In [1]: import numpy as np

In [2]: import numpy.linalg as la

In [3]: np.set_printoptions(precision=2, suppress=True, linewidth=100, sign=" ")

In [4]: M = np.loadtxt("sample17.csv", delimiter=",")

In [5]: M.round(2) + 0
Out[5]: 
array([[-0.11,  0.22,  0.25,  0.03, -0.09, -0.25, -0.1 , -0.32,  0.58, -0.16,  0.36, -0.04, -0.43,
        -0.07],
       [ 0.19, -0.27,  0.12, -0.08, -0.5 , -0.08, -0.03,  0.09,  0.06,  0.07, -0.61, -0.04, -0.48,
        -0.05],
       [ 0.03, -0.16, -0.26, -0.03,  0.31, -0.19, -0.17, -0.21,  0.39, -0.3 , -0.42,  0.39,  0.2 ,
         0.29],
       [-0.03,  0.28,  0.13, -0.32,  0.08, -0.18,  0.17,  0.4 ,  0.28,  0.04, -0.16, -0.51,  0.17,
         0.43],
       [-0.19,  0.24,  0.05,  0.54,  0.01, -0.37, -0.1 ,  0.11,  0.13,  0.55, -0.23,  0.1 ,  0.18,
        -0.19],
       [-0.21, -0.29,  0.23,  0.06, -0.2 , -0.63,  0.08,  0.09, -0.37, -0.21,  0.22,  0.17,  0.06,
         0.33],
       [ 0.05, -0.14,  0.42, -0.39, -0.32,  0.04, -0.13, -0.21,  0.18,  0.13,  0.02,  0.11,  0.6 ,
        -0.24],
       [-0.48,  0.45,  0.38, -0.14,  0.12,  0.17,  0.03, -0.21, -0.32, -0.18, -0.38,  0.16, -0.11,
         0.  ],
       [ 0.19,  0.37, -0.36, -0.54, -0.04, -0.34,  0.11, -0.05, -0.15,  0.3 ,  0.09,  0.35, -0.15,
        -0.08],
       [-0.05, -0.17,  0.14, -0.21,  0.42, -0.24, -0.11,  0.45,  0.02, -0.25, -0.05, -0.01, -0.08,
        -0.62],
       [ 0.08, -0.09,  0.33, -0.11,  0.22,  0.22, -0.5 ,  0.29,  0.  ,  0.35,  0.16,  0.32, -0.23,
         0.37],
       [-0.4 , -0.38, -0.17, -0.25,  0.23, -0.13, -0.21, -0.4 , -0.1 ,  0.36, -0.04, -0.42, -0.11,
         0.01],
       [ 0.48, -0.12,  0.41,  0.08,  0.44, -0.11,  0.47, -0.31, -0.07,  0.19, -0.08, -0.01, -0.07,
         0.03],
       [ 0.45,  0.29,  0.04,  0.09,  0.01, -0.22, -0.59, -0.19, -0.32, -0.21, -0.07, -0.33,  0.09,
         0.  ]])

In [6]: np.count_nonzero(M)
Out[6]: np.int64(196)

In [7]: print(np.unravel_index(np.abs(M).argmax(), M.shape))
(np.int64(5), np.int64(5))

In [8]: np.round(M.mean(axis=0), 2) + 0
Out[8]: 
array([ 0.  ,  0.02,  0.12, -0.09,  0.05, -0.17, -0.08, -0.03,  0.02,  0.05, -0.08,  0.02, -0.03,
        0.02])

In [9]: la.matrix_rank(M)
Out[9]: np.int64(14)

In [10]: np.round(M.sum(axis=0), 2) + 0
Out[10]: 
array([ 0.  ,  0.25,  1.71, -1.28,  0.68, -2.31, -1.07, -0.47,  0.33,  0.69, -1.17,  0.25, -0.36,
        0.21])
